% python3 -q
>>> import numpy as np
>>> np.set_printoptions(precision=2, suppress=True, linewidth=140, floatmode="fixed")
>>> E = np.load("layer7.npy")
>>> print(E)
[[  6.08   9.97  -2.09 -10.22   5.01]
 [  6.32  11.99   1.83  -3.54   4.41]
 [  3.22   9.00  -1.69  -2.57   5.98]
 [  2.48   6.01  -4.54  -7.52   5.60]
 [  1.66   5.96   1.27   2.83   2.99]
 [  7.03  10.99   3.09  -4.59   2.37]
 [  6.09  12.01  -1.27  -7.18   6.22]
 [  2.05   5.03  -3.59  -5.68   4.57]
 [  3.38   4.00  -0.63  -6.40   1.17]
 [  6.01   8.01   4.70  -2.49  -0.23]
 [  3.91   7.96  -0.40  -3.68   3.96]
 [  4.59   4.99   0.08  -7.78   0.80]
 [  7.29  12.00  -1.00 -10.10   5.18]
 [  7.99  10.02  -0.08 -12.71   2.59]
 [  3.21   5.94  -2.92  -7.09   4.23]
 [  1.68   5.97   1.32   2.81   3.01]
 [  4.37   9.01  -1.38  -5.53   5.00]
 [  6.14  10.03  -2.10 -10.20   5.00]
 [  2.49   9.02  -3.37  -3.01   7.44]
 [  2.51   5.00  -4.97  -8.99   4.98]
 [  4.41   6.99  -2.20  -8.49   3.80]
 [  6.10  12.04  -1.30  -7.16   6.22]
 [  6.51   7.00   2.89  -7.30  -0.43]
 [  0.50   5.97   1.00   5.66   4.01]
 [  1.00   5.98  -0.40   2.38   4.39]]
>>> Xs = E - E.mean(axis=0)
>>> evecs = np.linalg.svd(Xs)[2][:3]
>>> other = Xs - Xs @ evecs.T @ evecs
>>> print(other.std(axis=0))
[0.02 0.01 0.01 0.01 0.01]
>>> print((Xs @ evecs.T).std(axis=0))
[4.97 3.06 2.57]
>>> print(round(float(np.linalg.norm(other) / np.linalg.norm(Xs)), 2))
0.0
>>> print(np.round(np.cov(Xs @ evecs.T, rowvar=False), 2) + 0)
[[25.72  0.00  0.00]
 [ 0.00  9.77  0.00]
 [ 0.00  0.00  6.90]]
>>> K = np.loadtxt("out1.csv", delimiter=",")
>>> print(K)
[[-2.00  1.00  0.00  0.00  0.00  0.00  0.00  0.00  0.00  0.00]
 [ 0.00 -2.00  1.00  0.00  0.00  0.00  0.00  0.00  0.00  0.00]
 [ 0.00  0.00 -2.00  1.00  0.00  0.00  0.00  0.00  0.00  0.00]
 [ 0.00  0.00  0.00 -2.00  1.00  0.00  0.00  0.00  0.00  0.00]
 [ 0.00  0.00  0.00  0.00 -2.00  1.00  0.00  0.00  0.00  0.00]
 [ 0.00  0.00  0.00  0.00  0.00 -2.00  1.00  0.00  0.00  0.00]
 [ 0.00  0.00  0.00  0.00  0.00  0.00 -2.00  1.00  0.00  0.00]
 [ 0.00  0.00  0.00  0.00  0.00  0.00  0.00 -2.00  1.00  0.00]
 [ 0.00  0.00  0.00  0.00  0.00  0.00  0.00  0.00 -2.00  1.00]
 [ 0.00  0.00  0.00  0.00  0.00  0.00  0.00  0.00  0.00 -2.00]]
>>> other = np.c_[E[:, :1] @ np.array([[3]]), np.array([-5, 1, 2, 0, -4, -2, -1, -4, 3, 4, 3, -1, 1, -5, 4, -4, 0, 3, -2, 0, 1, -5, -2, 4, -3])]
>>> print(other)
[[18.24 -5.00]
 [18.96  1.00]
 [ 9.66  2.00]
 [ 7.44  0.00]
 [ 4.98 -4.00]
 [21.09 -2.00]
 [18.27 -1.00]
 [ 6.15 -4.00]
 [10.14  3.00]
 [18.03  4.00]
 [11.73  3.00]
 [13.77 -1.00]
 [21.87  1.00]
 [23.97 -5.00]
 [ 9.63  4.00]
 [ 5.04 -4.00]
 [13.11  0.00]
 [18.42  3.00]
 [ 7.47 -2.00]
 [ 7.53  0.00]
 [13.23  1.00]
 [18.30 -5.00]
 [19.53 -2.00]
 [ 1.50  4.00]
 [ 3.00 -3.00]]
>>> print(np.linalg.matrix_rank(np.c_[E, other]))
6
>>> print(np.round(np.linalg.norm(other - E @ np.linalg.lstsq(E, other)[0], axis=0), 2) + 0)
[ 0.00 14.20]
>>> print(np.linalg.matrix_rank(other))
2
>>> print(np.round(np.linalg.lstsq(E, other[:, 0])[0], 2) + 0)
[3.00 0.00 0.00 0.00 0.00]
>>> print(np.prod(np.diag(K)), round(np.linalg.det(K), 2))
1024.0 1024.0
>>> print([int(np.linalg.matrix_rank(np.linalg.matrix_power(K, p))) for p in range(1, 11)])
[10, 10, 10, 10, 10, 10, 10, 10, 10, 10]
>>> f = np.array([0, 1, 3, 2, 1, 1, 0, 0, 3, 0])
>>> other = K + np.outer(f, np.eye(10)[1])
>>> print(np.linalg.matrix_rank(np.linalg.inv(other) - np.linalg.inv(K), tol=1e-8))
1
>>> print(np.round(np.linalg.det(other) / np.linalg.det(K), 2), round(float(1 + np.linalg.solve(K, f)[1]), 2))
-0.61 -0.61
>>> print(other)
[[-2.00  1.00  0.00  0.00  0.00  0.00  0.00  0.00  0.00  0.00]
 [ 0.00 -1.00  1.00  0.00  0.00  0.00  0.00  0.00  0.00  0.00]
 [ 0.00  3.00 -2.00  1.00  0.00  0.00  0.00  0.00  0.00  0.00]
 [ 0.00  2.00  0.00 -2.00  1.00  0.00  0.00  0.00  0.00  0.00]
 [ 0.00  1.00  0.00  0.00 -2.00  1.00  0.00  0.00  0.00  0.00]
 [ 0.00  1.00  0.00  0.00  0.00 -2.00  1.00  0.00  0.00  0.00]
 [ 0.00  0.00  0.00  0.00  0.00  0.00 -2.00  1.00  0.00  0.00]
 [ 0.00  0.00  0.00  0.00  0.00  0.00  0.00 -2.00  1.00  0.00]
 [ 0.00  3.00  0.00  0.00  0.00  0.00  0.00  0.00 -2.00  1.00]
 [ 0.00  0.00  0.00  0.00  0.00  0.00  0.00  0.00  0.00 -2.00]]
>>> O, Rm = np.linalg.qr(other)
>>> print(np.round(O @ Rm, 2) + 0)
[[-2.00  1.00  0.00  0.00  0.00  0.00  0.00  0.00  0.00  0.00]
 [ 0.00 -1.00  1.00  0.00  0.00  0.00  0.00  0.00  0.00  0.00]
 [ 0.00  3.00 -2.00  1.00  0.00  0.00  0.00  0.00  0.00  0.00]
 [ 0.00  2.00  0.00 -2.00  1.00  0.00  0.00  0.00  0.00  0.00]
 [ 0.00  1.00  0.00  0.00 -2.00  1.00  0.00  0.00  0.00  0.00]
 [ 0.00  1.00  0.00  0.00  0.00 -2.00  1.00  0.00  0.00  0.00]
 [ 0.00  0.00  0.00  0.00  0.00  0.00 -2.00  1.00  0.00  0.00]
 [ 0.00  0.00  0.00  0.00  0.00  0.00  0.00 -2.00  1.00  0.00]
 [ 0.00  3.00  0.00  0.00  0.00  0.00  0.00  0.00 -2.00  1.00]
 [ 0.00  0.00  0.00  0.00  0.00  0.00  0.00  0.00  0.00 -2.00]]
>>> print(np.allclose(Rm.T @ Rm, other.T @ other))
True
>>> print(O.shape, Rm.shape)
(10, 10) (10, 10)
>>> m1 = np.load("sample3.npy")
>>> print(m1)
[[ -1.35  -1.14  -0.23  -0.66]
 [ -3.96  -3.29  -0.65  -1.99]
 [ -8.97  -7.46  -1.53  -4.49]
 [ -2.79  -2.34  -0.46  -1.39]
 [ 10.81   9.00   1.81   5.36]
 [ -5.85  -4.89  -0.98  -2.96]
 [  3.38   2.78   0.54   1.68]
 [  8.80   7.28   1.46   4.38]
 [ -1.04  -0.88  -0.18  -0.52]
 [ -0.89  -0.74  -0.15  -0.44]
 [ -6.16  -5.15  -1.03  -3.10]
 [  7.16   5.92   1.24   3.55]
 [ -2.05  -1.72  -0.34  -1.03]
 [ -0.29  -0.23  -0.03  -0.14]
 [  5.45   4.56   0.88   2.71]
 [ -2.35  -1.98  -0.42  -1.16]
 [ -6.67  -5.52  -1.13  -3.30]
 [  6.95   5.84   1.18   3.49]
 [  7.11   5.95   1.15   3.54]
 [  5.01   4.16   0.86   2.50]
 [  8.55   7.10   1.44   4.28]
 [ -2.72  -2.24  -0.45  -1.38]
 [  8.33   6.92   1.40   4.13]
 [ -5.56  -4.69  -0.92  -2.84]
 [  6.08   5.03   1.00   3.05]
 [-10.09  -8.43  -1.68  -5.02]
 [ -0.47  -0.38  -0.08  -0.21]
 [  4.56   3.83   0.78   2.29]
 [ 11.09   9.23   1.85   5.53]
 [ -4.24  -3.61  -0.70  -2.14]
 [  4.65   3.86   0.78   2.30]
 [  5.97   5.00   1.00   3.00]
 [  0.63   0.54   0.11   0.38]]
>>> Xs = m1 - m1.mean(axis=0)
>>> evecs = np.linalg.svd(Xs)[2][:1]
>>> other = Xs - Xs @ evecs.T @ evecs
>>> print(np.linalg.norm(other, axis=1).round(6).argmax())
32
>>> print((Xs @ evecs.T).std(axis=0))
[8.24]
>>> print(other.std(axis=0))
[0.02 0.02 0.02 0.02]
>>> print(np.diag(evecs.T @ evecs))
[0.51 0.35 0.01 0.13]
